$ python -q
>>> import numpy as np
>>> from numpy import linalg as LA
>>> np.set_printoptions(suppress=True, linewidth=160)
>>> def tidy(a):
...     return np.round(a, 2) + 0
... 
>>> feats = np.load("data.npy")
>>> feats
array([[2, 0, 0, 0],
       [0, 0, 0, 0],
       [0, 0, 2, 0],
       [0, 0, 0, 0]])
>>> # columns 1 and 3 are equal
>>> left, sig, Vh = LA.svd(feats)
>>> evecs = Vh[:(sig > 1e-8).sum()]
>>> rng = np.random.default_rng(1)
>>> vec = feats[1] + -2 * feats[0] + rng.integers(2) * np.eye(4)[2]
>>> vec
array([-4.,  0.,  0.,  0.])
>>> tidy(LA.norm(vec - evecs.T @ evecs @ vec))
np.float64(0.0)
>>> np.diag(evecs.T @ evecs)
array([1., 0., 1., 0.])
>>> np.allclose(evecs.T @ evecs @ vec, vec)
True
>>> f = np.array([1, 5, -1, -4, -1, 3, -4, -5, 5]) + 0.5
>>> mat = np.eye(9) - 2 * np.outer(f, f) / (f @ f)
>>> print(tidy(mat))
[[ 0.96 -0.14  0.01  0.09  0.01 -0.09  0.09  0.11 -0.14]
 [-0.14  0.5   0.05  0.32  0.05 -0.32  0.32  0.41 -0.5 ]
 [ 0.01  0.05  1.   -0.03  0.    0.03 -0.03 -0.04  0.05]
 [ 0.09  0.32 -0.03  0.8  -0.03  0.2  -0.2  -0.26  0.32]
 [ 0.01  0.05  0.   -0.03  1.    0.03 -0.03 -0.04  0.05]
 [-0.09 -0.32  0.03  0.2   0.03  0.8   0.2   0.26 -0.32]
 [ 0.09  0.32 -0.03 -0.2  -0.03  0.2   0.8  -0.26  0.32]
 [ 0.11  0.41 -0.04 -0.26 -0.04  0.26 -0.26  0.66  0.41]
 [-0.14 -0.5   0.05  0.32  0.05 -0.32  0.32  0.41  0.5 ]]
>>> np.all(LA.eigvalsh(mat) > 0)
np.False_
>>> vec = np.array([0, -1, 1, -2, -2, -2, 2, 0, 0])
>>> tidy(np.sort(np.abs(np.degrees(np.angle(LA.eigvals(mat))))))
array([  0.,   0.,   0.,   0.,   0.,   0.,   0.,   0., 180.])
>>> tidy(mat.T @ (mat @ vec))
array([ 0., -1.,  1., -2., -2., -2.,  2.,  0.,  0.])
>>> tidy(LA.norm(vec)), tidy(LA.norm(mat @ vec))
(np.float64(4.24), np.float64(4.24))
>>> tidy(LA.det(mat))
np.float64(-1.0)
>>> tidy(mat.T @ mat)
array([[1., 0., 0., 0., 0., 0., 0., 0., 0.],
       [0., 1., 0., 0., 0., 0., 0., 0., 0.],
       [0., 0., 1., 0., 0., 0., 0., 0., 0.],
       [0., 0., 0., 1., 0., 0., 0., 0., 0.],
       [0., 0., 0., 0., 1., 0., 0., 0., 0.],
       [0., 0., 0., 0., 0., 1., 0., 0., 0.],
       [0., 0., 0., 0., 0., 0., 1., 0., 0.],
       [0., 0., 0., 0., 0., 0., 0., 1., 0.],
       [0., 0., 0., 0., 0., 0., 0., 0., 1.]])
>>> tidy(LA.norm(mat, axis=0))
array([1., 1., 1., 1., 1., 1., 1., 1., 1.])
>>> data = np.array([[-9.0, 0.0, 15.0, -9.0],
...     [-12.0, -3.0, 24.0, -12.0],
...     [-12.0, 0.0, 21.0, -12.0],
...     [-12.0, 0.0, 21.0, -12.0]])
>>> data
array([[ -9.,   0.,  15.,  -9.],
       [-12.,  -3.,  24., -12.],
       [-12.,   0.,  21., -12.],
       [-12.,   0.,  21., -12.]])
>>> # columns 0 and 3 are equal
>>> vals, evecs = LA.eigh(mat)
>>> vec = np.array([6, 9, 3, 1, 4, 6, 3, 6, 5])
>>> tidy(vec @ mat @ vec)
np.float64(184.03)
>>> print(tidy(LA.eigvalsh(mat[1:, 1:])))
[-0.96  1.    1.    1.    1.    1.    1.    1.  ]
>>> tidy(np.abs(mat).sum(axis=1).max()), tidy(np.abs(vals).max())
(np.float64(2.6), np.float64(1.0))
>>> tidy(vec @ mat @ vec / (vec @ vec)), tidy(vals[0]), tidy(vals[-1])
(np.float64(0.74), np.float64(-1.0), np.float64(1.0))
>>> LA.lstsq(data[:-1].T, data[-1])[2]
np.int32(3)
>>> np.abs(np.diag(LA.qr(data)[1])) > 1e-9
array([ True,  True,  True, False])
>>> left, sig, Vh = LA.svd(data)
>>> print(np.argmax(sig[:-1] / (sig[1:] + 1e-6)) + 1)
3
>>> tidy(sig)
array([52.05,  3.  ,  0.35,  0.  ])
>>> A2 = left[:, :3] @ np.diag(sig[:3]) @ Vh[:3]
>>> tidy(LA.norm(data - A2) / LA.norm(data))
np.float64(0.0)
>>> tidy(np.abs(data - A2).max())
np.float64(0.0)
>>> tidy(LA.norm(data - A2, 2)), tidy(sig[3])
(np.float64(0.0), np.float64(0.0))
>>> LA.matrix_rank(A2)
np.int64(3)
>>> print(tidy(LA.norm(data, axis=1)))
[19.67 29.55 27.   27.  ]
>>> tidy(LA.norm(data) ** 2 / LA.norm(data, 2) ** 2)
np.float64(1.0)
>>> tidy(LA.norm(data, 1)), tidy(LA.norm(data, np.inf))
(np.float64(81.0), np.float64(51.0))
>>> tidy(LA.norm(data[3], 1)), tidy(LA.norm(data[3], np.inf))
(np.float64(45.0), np.float64(21.0))
>>> X = np.loadtxt("run12.csv", delimiter=",")
>>> X
array([[ 22.05,  -6.83,  21.  ,  20.51,  10.05,  17.16,   2.82,   6.48,  10.22,  -2.33,  15.3 ],
       [ 26.1 ,   3.62,  14.97,  15.73,   2.26,  24.59,   6.06,  11.79,   2.03,   5.39,   3.12],
       [ 14.04,   0.9 ,   8.8 ,   8.91,   1.82,  12.87,   3.55,   5.85,   1.82,   1.98,   2.78],
       [ 10.03,   0.31,   6.55,   7.06,   1.91,   8.73,   1.67,   4.43,   1.55,   1.11,   3.08],
       [  5.89,   4.06,   0.9 ,   0.81,  -2.08,   6.36,   2.04,   4.04,  -2.01,   2.74,  -2.99],
       [ 10.45,   5.55,   2.41,   3.37,  -2.02,  11.12,   2.92,   5.79,  -1.84,   4.18,  -3.25],
       [ 20.01, -15.18,  26.87,  26.07,  15.94,  12.1 ,   0.88,   2.09,  16.04,  -6.36,  24.06],
       [ 20.15,   5.11,   9.75,   9.97,  -0.7 ,  20.38,   5.27,  10.18,   0.17,   5.01,   0.51],
       [ 16.66,   8.93,   4.3 ,   4.07,  -3.98,  18.1 ,   5.24,   9.81,  -3.59,   6.31,  -6.12],
       [ 22.16,   3.5 ,  12.66,  12.91,   2.22,  20.75,   5.23,   9.87,   2.16,   3.8 ,   3.13],
       [ 22.02,   2.94,  12.84,  12.85,   1.42,  21.33,   5.61,   9.82,   2.19,   4.14,   2.97]])
>>> gram = X.T @ X
>>> tidy(np.trace(gram)), tidy((X ** 2).sum())
(np.float64(13891.44), np.float64(13891.44))
>>> tidy(LA.svd(X, compute_uv=False) ** 2)
array([11474.34,  2410.95,     2.06,     1.73,     1.13,     0.63,     0.31,     0.18,     0.08,     0.03,     0.  ])
>>> (X @ X.T).shape
(11, 11)
